>>> import numpy as np
>>> np.set_printoptions(precision=2, suppress=True, linewidth=100, floatmode="fixed")
>>> data = np.load("w.npy")
>>> data
array([[  2.00,   4.00,   5.00,  -2.00],
       [  0.00,   0.00,   0.00,   0.00],
       [  0.00,  -6.00, -11.00,   6.00],
       [  0.00, -10.00, -18.00,  10.00]])
>>> Uu, sigma, vt = np.linalg.svd(data)
>>> sigma.round(2) + 0
array([27.57,  2.39,  0.11,  0.00])
>>> np.argmax(sigma[:-1] / (sigma[1:] + 1e-6)) + 1
np.int64(3)
>>> M2 = Uu[:, :3] @ np.diag(sigma[:3]) @ vt[:3]
>>> round(float(np.linalg.norm(data - M2) / np.linalg.norm(data)), 2)
0.0
>>> np.linalg.matrix_rank(data, rtol=0.05)
np.int64(2)
>>> M2.round(2) + 0
array([[  2.00,   4.00,   5.00,  -2.00],
       [  0.00,   0.00,   0.00,   0.00],
       [  0.00,  -6.00, -11.00,   6.00],
       [  0.00, -10.00, -18.00,  10.00]])
>>> np.linalg.matrix_rank(M2)
np.int64(3)
>>> W1 = np.array([[0, 2, -2], [-3, 3, -2], [2, 0, 1], [2, -3, 3]])
>>> c = np.array([2, -1, 3])
>>> H = np.maximum(data @ W1 + c, 0)
>>> H
array([[ 0.00, 21.00,  0.00],
       [ 2.00,  0.00,  3.00],
       [10.00,  0.00, 22.00],
       [16.00,  0.00, 35.00]])
>>> (H > 0).astype(int)
array([[0, 1, 0],
       [1, 0, 1],
       [1, 0, 1],
       [1, 0, 1]])
>>> cent = np.array([[2, 0], [-1, -4], [1, 4]])
>>> H @ cent
array([[-21.00, -84.00],
       [  7.00,  12.00],
       [ 42.00,  88.00],
       [ 67.00, 140.00]])
>>> (H @ cent).round(6).argmax(axis=1)
array([0, 1, 1, 1])
